In [1]: import numpy as np

In [2]: import numpy.linalg as la

In [3]: np.set_printoptions(precision=1, suppress=True, linewidth=100, legacy="1.25")

In [4]: arr = np.array([[-2, 2, 5, -2, 1],
   ...:     [-7, 4, 6, -5, -4],
   ...:     [-8, 4, -7, 4, 3],
   ...:     [1, -1, -4, -9, -1],
   ...:     [-5, -2, 8, 8, -6],
   ...:     [9, -4, -6, 4, -5],
   ...:     [-3, 8, 4, -2, 1]])

In [5]: arr[:, 3] = 3 * arr[:, 2]

In [6]: arr
Out[6]: 
array([[ -2,   2,   5,  15,   1],
       [ -7,   4,   6,  18,  -4],
       [ -8,   4,  -7, -21,   3],
       [  1,  -1,  -4, -12,  -1],
       [ -5,  -2,   8,  24,  -6],
       [  9,  -4,  -6, -18,  -5],
       [ -3,   8,   4,  12,   1]])

In [7]: print(np.argsort(-la.norm(arr, axis=0).round(6), kind="stable")[:3])
[3 2 0]

In [8]: la.cond(arr) > 100
Out[8]: True

In [9]: [round(float(x), 1) for x in la.svd(arr, compute_uv=False)[:3]]
Out[9]: [49.9, 16.2, 8.5]

In [10]: r = la.matrix_rank(arr)

In [11]: print(r)
4

In [12]: N = la.svd(arr)[2][r:].T

In [13]: np.round(arr @ N, 1) + 0
Out[13]: 
array([[0.],
       [0.],
       [0.],
       [0.],
       [0.],
       [0.],
       [0.]])

In [14]: N.shape
Out[14]: (5, 1)

In [15]: la.matrix_rank(arr.T @ arr), la.matrix_rank(arr @ arr.T)
Out[15]: (4, 4)

In [16]: print(np.round(la.norm(arr, 1), 1), np.round(la.norm(arr, np.inf), 1))
120.0 45.0

In [17]: la.norm(arr, axis=1)
Out[17]: array([16.1, 21. , 24.1, 12.8, 26.6, 22. , 15.3])

In [18]: np.round(la.norm(arr, 2), 1)
Out[18]: 49.9

In [19]: la.norm(arr, axis=1).argmax()
Out[19]: 4

In [20]: Uu, sv, Vt = la.svd(arr)

In [21]: V = Vt[:(sv > 1e-8).sum()]

In [22]: rng = np.random.default_rng(3372)

In [23]: x = arr[0] + 5 * arr[4] + rng.integers(2) * np.eye(5)[1]

In [24]: x
Out[24]: array([-27.,  -7.,  45., 135., -29.])

In [25]: np.diag(V.T @ V)
Out[25]: array([1. , 1. , 0.1, 0.9, 1. ])

In [26]: print(np.allclose(V.T @ V @ x, x))
True

In [27]: np.round(V.T @ V, 1) + 0
Out[27]: 
array([[1. , 0. , 0. , 0. , 0. ],
       [0. , 1. , 0. , 0. , 0. ],
       [0. , 0. , 0.1, 0.3, 0. ],
       [0. , 0. , 0.3, 0.9, 0. ],
       [0. , 0. , 0. , 0. , 1. ]])

In [28]: la.matrix_rank(np.vstack([arr, x]))
Out[28]: 4

In [29]: out = arr[0, 0] * arr[1:] - np.outer(arr[1:, 0], arr[0])

In [30]: out
Out[30]: 
array([[  0,   6,  23,  69,  15],
       [  0,   8,  54, 162,   2],
       [  0,   0,   3,   9,   1],
       [  0,  14,   9,  27,  17],
       [  0, -10, -33, -99,   1],
       [  0, -10,   7,  21,   1]])

In [31]: print(arr[:, 0] / arr[0, 0])
[ 1.   3.5  4.  -0.5  2.5 -4.5  1.5]

In [32]: la.matrix_rank(out), la.matrix_rank(arr)
Out[32]: (3, 4)

In [33]: m1 = np.loadtxt("run4.csv", delimiter=",")

In [34]: print(m1)
[[1. 0. 2. 5. 1.]
 [1. 4. 0. 1. 5.]
 [0. 4. 1. 3. 5.]
 [5. 4. 0. 4. 0.]
 [4. 1. 5. 5. 1.]
 [1. 3. 2. 2. 5.]]

In [35]: W = np.array([[-1, 0, 1, 0],
    ...:     [1, -1, 0, 3],
    ...:     [0, 2, 0, 2],
    ...:     [-2, -1, -3, 1],
    ...:     [3, 0, -2, -1]])

In [36]: beta = np.array([4, 4, 3, 4])

In [37]: act = np.maximum(m1 @ W + beta, 0)

In [38]: act
Out[38]: 
array([[ 0.,  3.,  0., 12.],
       [20.,  0.,  0., 12.],
       [17.,  0.,  0., 16.],
       [ 0.,  0.,  0., 20.],
       [ 0.,  8.,  0., 21.],
       [17.,  3.,  0., 14.]])

In [39]: basis = np.array([[0, 1, 2], [-1, 1, 2], [2, 0, -1], [1, 1, -1]])

In [40]: print((act @ basis).round(6).argmax(axis=1))
[1 1 1 0 1 1]
